$ python3 -q
>>> import numpy as np
>>> import numpy.linalg as la
>>> np.set_printoptions(precision=3, suppress=True, linewidth=120, legacy="1.25")
>>> X = np.loadtxt("a.csv", delimiter=",")
>>> X
array([[ 1.,  1., -1., -1., -1., -1.,  1.,  1.],
       [ 1.,  1.,  1.,  1., -1., -1., -1., -1.],
       [ 1., -1.,  1., -1., -1.,  1., -1.,  1.],
       [ 1., -1., -1.,  1.,  1., -1., -1.,  1.]])
>>> f, g = X[1], X[2]
>>> f @ f
8.0
>>> p = (f @ g) / (f @ f) * f
>>> round(la.norm(f + g) ** 2 + la.norm(f - g) ** 2, 3)
32.0
>>> (g - p) @ f
0.0
>>> p
array([ 0.,  0.,  0.,  0., -0., -0., -0., -0.])
>>> f = np.array([0, -4])
>>> np.correlate(X[1], X[2], "full")
array([ 1.,  0.,  1.,  0., -3.,  0., -3.,  0.,  3.,  0.,  3.,  0., -1.,  0., -1.])
>>> np.polyval(f, X[1])
array([-4., -4., -4., -4., -4., -4., -4., -4.])
>>> np.cross(X[1, :3], X[2, :3])
array([ 2.,  0., -2.])
>>> X - X[0]
array([[ 0.,  0.,  0.,  0.,  0.,  0.,  0.,  0.],
       [ 0.,  0.,  2.,  2.,  0.,  0., -2., -2.],
       [ 0., -2.,  2.,  0.,  0.,  2., -2.,  0.],
       [ 0., -2.,  0.,  2.,  2.,  0., -2.,  0.]])
>>> X.shape
(4, 8)
>>> np.round(la.norm(X), 3)
5.657
>>> la.matrix_rank(X)
4
>>> np.unravel_index(np.abs(X).argmax(), X.shape)
(0, 0)
>>> X.sum(axis=0)
array([ 4.,  0.,  0.,  0., -2., -2., -2.,  2.])
>>> out = X[0, 0] * X[1:] - np.outer(X[1:, 0], X[0])
>>> out
array([[ 0.,  0.,  2.,  2.,  0.,  0., -2., -2.],
       [ 0., -2.,  2.,  0.,  0.,  2., -2.,  0.],
       [ 0., -2.,  0.,  2.,  2.,  0., -2.,  0.]])
>>> X[:, 0] / X[0, 0]
array([1., 1., 1., 1.])
>>> la.matrix_rank(out), la.matrix_rank(X)
(3, 4)
>>> Uu, sig, Vh = la.svd(X, full_matrices=False)
>>> (sig > 1e-8).sum()
4
>>> sig / sig[0]
array([1., 1., 1., 1.])
>>> np.cumsum(sig ** 2) / np.sum(sig ** 2)
array([0.25, 0.5 , 0.75, 1.  ])
>>> round(np.sqrt((sig ** 2).sum()), 3), round(la.norm(X), 3)
(5.657, 5.657)
>>> Uu.shape, sig.shape, Vh.shape
((4, 4), (4,), (4, 8))
>>> np.round(Uu.T @ X @ Vh.T, 3) + 0
array([[2.828, 0.   , 0.   , 0.   ],
       [0.   , 2.828, 0.   , 0.   ],
       [0.   , 0.   , 2.828, 0.   ],
       [0.   , 0.   , 0.   , 2.828]])
>>> A, _ = la.qr(np.array([[-0.5, -0.4, -1.7], [-2.7, 1.0, 1.3], [-0.5, 0.9, 1.7]]))
>>> A
array([[-0.179,  0.638,  0.749],
       [-0.967,  0.024, -0.252],
       [-0.179, -0.77 ,  0.613]])
>>> x = np.array([0, 2, 2])
>>> y = A @ x
>>> y
array([ 2.774, -0.456, -0.313])
>>> la.solve(A, A[:, 2])
array([-0., -0.,  1.])
>>> la.solve(A.T, A[2])
array([ 0., -0.,  1.])
>>> la.solve(A, y + A[:, 0])
array([1., 2., 2.])
>>> np.round(la.solve(A, y), 3) + 0
array([0., 2., 2.])
>>> O = A.astype(float).copy()
>>> for j in range(3):
...     O[:, j] -= O[:, :j] @ (O[:, :j].T @ O[:, j])
...     O[:, j] /= la.norm(O[:, j])
... 
>>> np.round(O.T @ O, 3) + 0
array([[1., 0., 0.],
       [0., 1., 0.],
       [0., 0., 1.]])
>>> np.round(O.T @ A, 3) + 0
array([[1., 0., 0.],
       [0., 1., 0.],
       [0., 0., 1.]])
>>> x = np.array([1, 0, 3])
>>> np.abs(la.eigvals(A))
array([1., 1., 1.])
>>> np.sort(np.abs(np.degrees(np.angle(la.eigvals(A)))))
array([  0.   , 105.719, 105.719])
>>> np.round(la.norm(x), 3), np.round(la.norm(A @ x), 3)
(3.162, 3.162)
>>> rng = np.random.default_rng(781)
>>> lab = rng.integers(0, 2, 4)
>>> data = (lab[:, None] == lab) * 3 + np.eye(4)
>>> data
array([[4., 0., 3., 0.],
       [0., 4., 0., 3.],
       [3., 0., 4., 0.],
       [0., 3., 0., 4.]])
>>> la.eigvals(data)
array([7., 1., 7., 1.])
>>> np.round(la.eigvals(data).sum().real, 3)
16.0
>>> np.round(la.det(data[::-1]), 3)
49.0
>>> (la.matrix_power((data != 0) + (data.T != 0) + np.eye(4), 4) > 0).astype(int)
array([[1, 0, 1, 0],
       [0, 1, 0, 1],
       [1, 0, 1, 0],
       [0, 1, 0, 1]])
>>> round(float(la.det(data)), 3)
49.0
>>> (data != 0).astype(int)
array([[1, 0, 1, 0],
       [0, 1, 0, 1],
       [1, 0, 1, 0],
       [0, 1, 0, 1]])
>>> np.flatnonzero(la.matrix_power((data != 0) + (data.T != 0) + np.eye(4), 4)[0])
array([0, 2])
>>> O, _ = la.qr(np.array([[0.7, -2.3, 1.5, 0.4],
...     [0.2, -0.3, 0.7, -0.5],
...     [-1.4, -0.5, -0.4, 0.2],
...     [2.2, -0.1, -0.2, 1.3]]))
>>> vecs, _ = la.qr(np.array([[-3.0, 0.0, -1.2], [-0.1, 0.4, 0.8], [1.3, -0.6, -2.8]]))
>>> sig = 10 * 0.2 ** np.arange(3)
>>> feats = O[:, :3] * sig @ vecs[:3]
>>> feats
array([[ 2.443,  0.234, -2.043],
       [ 0.775,  0.05 , -0.217],
       [-4.827,  1.927,  0.427],
       [ 7.367, -3.037, -1.618]])
>>> x = np.array([2, 3, -3])
>>> y = feats @ x
>>> b, lr = np.zeros(3), 1 / la.norm(feats, 2) ** 2
>>> for i in range(6):
...     b -= lr * feats.T @ (feats @ b - y)
...     if i % 2 == 0: print(i, round(la.norm(feats @ b - y), 3))
... 
0 8.166
2 7.529
4 6.942
>>> round(float(la.cond(feats)), 3)
25.0
>>> O, Rm = la.qr(feats)
>>> Rm
array([[-9.173,  3.387,  2.087],
       [ 0.   , -1.235,  1.473],
       [ 0.   ,  0.   ,  0.706]])
>>> np.round(O.T @ O, 3) + 0
array([[1., 0., 0.],
       [0., 1., 0.],
       [0., 0., 1.]])
>>> np.trace(O @ O.T)
3.0
>>> round(abs(Rm[0, 0]), 3), round(float(la.norm(feats[:, 0])), 3)
(9.173, 9.173)
>>> out = np.array([[2, -1, 2], [0, -1, -2], [0, -2, 0]])
>>> la.matrix_rank(np.vstack([Rm, out.T]))
3
>>> np.einsum("ik,kj->ij", Rm, out)
array([[-18.346,   1.613, -25.119],
       [  0.   ,  -1.711,   2.47 ],
       [  0.   ,  -1.412,   0.   ]])
>>> np.vstack([Rm, out.T]).shape
(6, 3)
>>> out = X / np.sqrt((X ** 2).mean(axis=1, keepdims=True))
>>> la.norm(out, axis=1)
array([2.828, 2.828, 2.828, 2.828])
>>> la.matrix_rank(out) == la.matrix_rank(X)
True
>>> mat = np.load("test8.npy")
>>> mat
array([[2, 0],
       [0, 1]])
>>> out = np.array([[3, -1], [8, -6]])
>>> cent = np.kron(out, A)
>>> cent.shape
(6, 6)
>>> la.matrix_rank(cent)
6
>>> round(la.norm(cent, 2), 3), round(float(la.norm(out, 2) * la.norm(A, 2)), 3)
(10.444, 10.444)
>>> L = la.cholesky(mat)
>>> la.eigvalsh(mat).min() > 0
True
>>> mat / np.sqrt(np.outer(np.diag(mat), np.diag(mat)))
array([[1., 0.],
       [0., 1.]])
>>> np.round(np.prod(np.diag(L)) ** 2, 3), round(float(la.det(mat)), 3)
(2.0, 2.0)
>>> w1 = np.array([[1, -2, -2], [-1, -1, 0]])
>>> b = np.array([0, 2, 2])
>>> act = np.maximum(mat @ w1 + b, 0)
>>> (act > 0).astype(int)
array([[1, 0, 0],
       [0, 1, 1]])
>>> la.matrix_rank(act)
2
>>> (act > 0).mean(axis=0)
array([0.5, 0.5, 0.5])
>>> cent = np.array([[0, 1], [-3, -1], [0, 1]])
>>> (act @ cent).round(6).argmax(axis=1)
array([1, 1])
>>> w1 @ cent
array([[6, 1],
       [3, 0]])
>>> out = la.inv(mat)
>>> round(float(la.cond(mat)), 3)
2.0
>>> la.inv(out)
array([[2., 0.],
       [0., 1.]])
>>> np.allclose(out, mat.T)
False
>>> (np.abs(out) > 1e-9).astype(int)
array([[1, 0],
       [0, 1]])
>>> O, Rm = la.qr(mat)
>>> O
array([[ 1.,  0.],
       [-0.,  1.]])
>>> O @ Rm
array([[2., 0.],
       [0., 1.]])
>>> abs(Rm[0, 0]), round(la.norm(mat[:, 0]), 3)
(2.0, 2.0)
>>> np.trace(O @ O.T)
2.0
>>> np.allclose(Rm.T @ Rm, mat.T @ mat)
True
>>> O.shape, Rm.shape
((2, 2), (2, 2))
>>> K = np.load("case15.npy")
>>> K
array([[42, 14, 24,  8],
       [35, 14, 20,  8],
       [30, 10, 30, 10],
       [25, 10, 25, 10]])
>>> x = np.array([3, 2, -4, 3])
>>> (K * x).sum(axis=1)
array([82, 77, 20, 25])
>>> np.einsum("ij,j->i", K, x)
array([82, 77, 20, 25])
>>> K @ np.eye(4)[1]
array([14., 14., 10., 10.])
>>> K @ np.ones(4)
array([88., 77., 80., 70.])
>>> la.norm(K @ x) <= la.norm(K, 2) * la.norm(x) + 1e-9
True
>>> K @ (2 * x)
array([164, 154,  40,  50])
>>> f, g = K[0], K[1]
>>> f @ f
2600
>>> f @ g
2210
>>> p = (f @ g) / (f @ f) * f
>>> la.matrix_rank(np.outer(f, g))
1
>>> p
array([35.7, 11.9, 20.4,  6.8])
>>> x = np.array([-2, 0, -3, 2])
>>> y = K @ x
>>> b, lr = np.zeros(4), 1 / la.norm(K, 2) ** 2
>>> for i in range(150):
...     b -= lr * K.T @ (K @ b - y)
...     if i % 50 == 0: print(i, round(la.norm(K @ b - y), 3))
... 
0 9.133
50 6.299
100 5.499
>>> round(la.cond(K), 3)
259.702
>>> out = K / np.sqrt((K ** 2).mean(axis=1, keepdims=True))
>>> la.matrix_rank(K - K.mean(axis=1, keepdims=True))
3
>>> K - K.mean(axis=1, keepdims=True)
array([[ 20.  ,  -8.  ,   2.  , -14.  ],
       [ 15.75,  -5.25,   0.75, -11.25],
       [ 10.  , -10.  ,  10.  , -10.  ],
       [  7.5 ,  -7.5 ,   7.5 ,  -7.5 ]])
>>> out[3]
array([1.313, 0.525, 1.313, 0.525])
>>> out = np.array([[3, 0, 0, -2], [0, -2, 1, 1], [2, 1, -1, 3]])
>>> arr = out.T @ out
>>> arr
array([[13,  2, -2,  0],
       [ 2,  5, -3,  1],
       [-2, -3,  2, -2],
       [ 0,  1, -2, 14]])
>>> evals, vecs = la.eigh(arr)
>>> np.unique(evals.round(6) + 0, return_counts=True)[1]
array([1, 1, 1, 1])
>>> (evals > 1e-8).sum(), (evals < -1e-8).sum()
(3, 0)
>>> la.eigvalsh(arr + 4 * np.eye(4))
array([ 4.   ,  9.469, 17.531, 19.   ])
>>> np.round(la.eigvalsh(arr @ arr), 3) + 0
array([  0.   ,  29.909, 183.091, 225.   ])
>>> round(float(evals.sum()), 3), np.trace(arr)
(34.0, 34)
>>> evals.round(3) + 0
array([ 0.   ,  5.469, 13.531, 15.   ])
>>> np.round(la.svd(arr, compute_uv=False), 3) + 0
array([15.   , 13.531,  5.469,  0.   ])
>>> f, g = arr[2], arr[0]
>>> f @ f
21
>>> p = (f @ g) / (f @ f) * f
>>> g - p
array([ 9.571, -3.143,  1.429, -3.429])
>>> arr @ arr
array([[177,  42, -36,   6],
       [ 42,  39, -27,  25],
       [-36, -27,  21, -35],
       [  6,  25, -35, 201]])
>>> la.matrix_power(arr, 2)
array([[177,  42, -36,   6],
       [ 42,  39, -27,  25],
       [-36, -27,  21, -35],
       [  6,  25, -35, 201]])
>>> np.allclose(arr @ arr.T, arr.T @ arr)
True
>>> np.round(np.sort(np.abs(la.eigvals(arr))), 3) + 0
array([ 0.   ,  5.469, 13.531, 15.   ])
>>> (arr + arr.T) / 2
array([[13.,  2., -2.,  0.],
       [ 2.,  5., -3.,  1.],
       [-2., -3.,  2., -2.],
       [ 0.,  1., -2., 14.]])
>>> E = np.loadtxt("m.csv", delimiter=",")
>>> E
array([[ 0.926,  0.074, -0.37 ],
       [ 0.074,  0.926,  0.37 ],
       [-0.37 ,  0.37 , -0.852]])
>>> evals, vecs = la.eigh(E)
>>> x = np.array([-7, 0, -9])
>>> np.round(x @ E @ x, 3)
-70.296
>>> la.eigvalsh(E[1:, 1:])
array([-0.926,  1.   ])
>>> round(float(x @ E @ x / (x @ x)), 3), round(float(evals[0]), 3), evals[-1]
(-0.541, -1.0, 1.0)
>>> np.round(vecs * np.abs(evals) @ vecs.T, 3) + 0
array([[1., 0., 0.],
       [0., 1., 0.],
       [0., 0., 1.]])
>>> la.norm(E, axis=0)
array([1., 1., 1.])
>>> round(E[:, 2] @ E[:, 0], 3)
0.0
>>> np.round(E.T @ E, 3) + 0
array([[1., 0., 0.],
       [0., 1., 0.],
       [0., 0., 1.]])
>>> lab = rng.permutation(3)
>>> lab
array([1, 2, 0])
>>> out = E[lab][:, lab]
>>> np.allclose(out, E)
False
>>> np.sort(np.abs(la.eigvals(out)))
array([1., 1., 1.])
>>> np.trace(out)
1.0
>>> out
array([[ 0.926,  0.37 ,  0.074],
       [ 0.37 , -0.852, -0.37 ],
       [ 0.074, -0.37 ,  0.926]])
>>> x = np.array([5, 2, 1])
>>> round(la.norm(x), 3), np.round(la.norm(E @ x), 3)
(5.477, 5.477)
>>> la.inv(E)
array([[ 0.926,  0.074, -0.37 ],
       [ 0.074,  0.926,  0.37 ],
       [-0.37 ,  0.37 , -0.852]])
>>> np.sort(np.abs(np.degrees(np.angle(la.eigvals(E)))))
array([  0.,   0., 180.])
>>> 3 - la.matrix_rank(E - np.eye(3), tol=1e-8)
2
>>> [p for p in range(1, 25) if np.allclose(la.matrix_power(E, p), np.eye(3))]
[2, 4, 6, 8, 10, 12, 14, 16, 18, 20, 22, 24]
>>> np.round(la.det(E[::-1]), 3)
1.0
>>> np.kron(np.eye(2, dtype=int), E)
array([[ 0.926,  0.074, -0.37 ,  0.   ,  0.   , -0.   ],
       [ 0.074,  0.926,  0.37 ,  0.   ,  0.   ,  0.   ],
       [-0.37 ,  0.37 , -0.852, -0.   ,  0.   , -0.   ],
       [ 0.   ,  0.   , -0.   ,  0.926,  0.074, -0.37 ],
       [ 0.   ,  0.   ,  0.   ,  0.074,  0.926,  0.37 ],
       [-0.   ,  0.   , -0.   , -0.37 ,  0.37 , -0.852]])
>>> np.einsum("ii->", E)
1.0
>>> np.einsum("ij,ji->", E, E)
3.0
>>> np.round(la.eigvals(E).sum().real, 3)
1.0
>>> round(float(la.det(2 * E)), 3), round(la.det(E), 3)
(-8.0, -1.0)
>>> round(float(la.det(E.T)), 3)
-1.0
